$ ipython --no-banner

In [1]: import numpy as np

In [2]: import numpy.linalg as la

In [3]: np.set_printoptions(precision=3, suppress=True, linewidth=160, floatmode="fixed")

In [4]: X = np.array([[0, 1, -1, -2, 1, 3, 1],
   ...:     [0, 0, -3, -2, 3, -3, -2],
   ...:     [0, 0, 0, 1, -3, -2, -2],
   ...:     [0, 0, 0, 0, -1, -2, -1],
   ...:     [0, 0, 0, 0, 0, 3, 3],
   ...:     [0, 0, 0, 0, 0, 0, -3],
   ...:     [0, 0, 0, 0, 0, 0, 0]])

In [5]: rk = la.matrix_rank(X)

In [6]: rk
Out[6]: np.int64(6)

In [7]: ns = la.svd(X)[2][rk:].T

In [8]: np.allclose(X @ ns, 0)
Out[8]: True

In [9]: X @ ns
Out[9]: 
array([[0.000],
       [0.000],
       [0.000],
       [0.000],
       [0.000],
       [0.000],
       [0.000]])

In [10]: [int(la.matrix_rank(X[:i])) for i in range(1, len(X) + 1)]
Out[10]: [1, 2, 3, 4, 5, 6, 6]

In [11]: ns.shape
Out[11]: (7, 1)

In [12]: ns[:, 0] / ns[np.abs(ns[:, 0]).round(6).argmax(), 0]
Out[12]: array([1.000, 0.000, 0.000, 0.000, 0.000, 0.000, 0.000])

In [13]: la.matrix_rank(X - X[0, 0] * np.eye(7))
Out[13]: np.int64(6)

In [14]: np.sort(la.eigvals(X))
Out[14]: array([0.000, 0.000, 0.000, 0.000, 0.000, 0.000, 0.000])

In [15]: X @ X
Out[15]: 
array([[  0,   0,  -3,  -3,   8,   6,  -4],
       [  0,   0,   0,  -3,  11,  19,  26],
       [  0,   0,   0,   0,  -1, -11,  -4],
       [  0,   0,   0,   0,   0,  -3,   3],
       [  0,   0,   0,   0,   0,   0,  -9],
       [  0,   0,   0,   0,   0,   0,   0],
       [  0,   0,   0,   0,   0,   0,   0]])

In [16]: data = np.loadtxt("layer19.csv", delimiter=",")

In [17]: data
Out[17]: 
array([[-3.000,  1.000,  3.000, -2.000, -1.000],
       [-1.000,  0.000,  1.000, -1.000, -2.000],
       [ 2.000,  3.000, -3.000, -1.000,  3.000],
       [ 1.000, -3.000,  3.000,  3.000, -2.000],
       [ 0.000,  0.000,  3.000, -3.000,  0.000],
       [-3.000,  0.000, -2.000,  3.000, -2.000],
       [-2.000,  2.000,  1.000,  2.000, -1.000],
       [ 1.000,  0.000, -2.000,  2.000, -2.000],
       [ 3.000, -2.000, -3.000,  2.000, -2.000],
       [-2.000, -3.000,  0.000,  1.000,  3.000],
       [ 2.000, -1.000, -2.000, -2.000, -3.000],
       [ 0.000,  0.000,  2.000,  1.000, -2.000],
       [ 1.000, -2.000, -3.000, -2.000, -3.000]])

In [18]: x0 = np.array([9, 2, 4, 1, 7])

In [19]: y = data @ x0

In [20]: la.lstsq(data, y)[0]
Out[20]: array([9.000, 2.000, 4.000, 1.000, 7.000])

In [21]: y
Out[21]: array([-22.000, -20.000,  32.000,   4.000,   9.000, -46.000, -15.000, -11.000,  -1.000,  -2.000, -15.000,  -5.000, -30.000])

In [22]: rng = np.random.default_rng(977339)

In [23]: y = y + 0.02 * rng.normal(size=13)

In [24]: y
Out[24]: array([-22.002, -20.034,  31.985,   3.968,   8.990, -46.005, -14.975, -10.964,  -1.010,  -2.013, -15.055,  -4.969, -30.012])

In [25]: b, *_ = la.lstsq(data, y)

In [26]: b.round()
Out[26]: array([9.000, 2.000, 4.000, 1.000, 7.000])

In [27]: np.round(data.T @ (y - data @ b), 3) + 0
Out[27]: array([0.000, 0.000, 0.000, 0.000, 0.000])

In [28]: def softmax(z):
    ...:     e = np.exp(z - z.max(axis=-1, keepdims=True))
    ...:     return e / e.sum(axis=-1, keepdims=True)
    ...: 

In [29]: softmax(data[2] + 4)
Out[29]: array([0.154, 0.419, 0.001, 0.008, 0.419])

In [30]: softmax(data[2])
Out[30]: array([0.154, 0.419, 0.001, 0.008, 0.419])

In [31]: att = data @ data.T / np.sqrt(5)

In [32]: softmax(att)[2] @ data
Out[32]: array([ 2.000,  3.000, -3.000, -1.000,  3.000])

In [33]: A = 4 * np.eye(14) + np.eye(14, k=1)

In [34]: A
Out[34]: 
array([[4.000, 1.000, 0.000, 0.000, 0.000, 0.000, 0.000, 0.000, 0.000, 0.000, 0.000, 0.000, 0.000, 0.000],
       [0.000, 4.000, 1.000, 0.000, 0.000, 0.000, 0.000, 0.000, 0.000, 0.000, 0.000, 0.000, 0.000, 0.000],
       [0.000, 0.000, 4.000, 1.000, 0.000, 0.000, 0.000, 0.000, 0.000, 0.000, 0.000, 0.000, 0.000, 0.000],
       [0.000, 0.000, 0.000, 4.000, 1.000, 0.000, 0.000, 0.000, 0.000, 0.000, 0.000, 0.000, 0.000, 0.000],
       [0.000, 0.000, 0.000, 0.000, 4.000, 1.000, 0.000, 0.000, 0.000, 0.000, 0.000, 0.000, 0.000, 0.000],
       [0.000, 0.000, 0.000, 0.000, 0.000, 4.000, 1.000, 0.000, 0.000, 0.000, 0.000, 0.000, 0.000, 0.000],
       [0.000, 0.000, 0.000, 0.000, 0.000, 0.000, 4.000, 1.000, 0.000, 0.000, 0.000, 0.000, 0.000, 0.000],
       [0.000, 0.000, 0.000, 0.000, 0.000, 0.000, 0.000, 4.000, 1.000, 0.000, 0.000, 0.000, 0.000, 0.000],
       [0.000, 0.000, 0.000, 0.000, 0.000, 0.000, 0.000, 0.000, 4.000, 1.000, 0.000, 0.000, 0.000, 0.000],
       [0.000, 0.000, 0.000, 0.000, 0.000, 0.000, 0.000, 0.000, 0.000, 4.000, 1.000, 0.000, 0.000, 0.000],
       [0.000, 0.000, 0.000, 0.000, 0.000, 0.000, 0.000, 0.000, 0.000, 0.000, 4.000, 1.000, 0.000, 0.000],
       [0.000, 0.000, 0.000, 0.000, 0.000, 0.000, 0.000, 0.000, 0.000, 0.000, 0.000, 4.000, 1.000, 0.000],
       [0.000, 0.000, 0.000, 0.000, 0.000, 0.000, 0.000, 0.000, 0.000, 0.000, 0.000, 0.000, 4.000, 1.000],
       [0.000, 0.000, 0.000, 0.000, 0.000, 0.000, 0.000, 0.000, 0.000, 0.000, 0.000, 0.000, 0.000, 4.000]])

In [35]: f = np.array([9, -4, -9, 1, -3, 4, 7, 9, -8, -2, 8, -7, -5, -5])

In [36]: other = A + np.outer(f, np.eye(14)[10])

In [37]: round(la.det(other) / la.det(A), 3), np.round(1 + la.solve(A, f)[10], 3)
Out[37]: (np.float64(3.379), np.float64(3.379))

In [38]: la.matrix_rank(other - A)
Out[38]: np.int64(1)
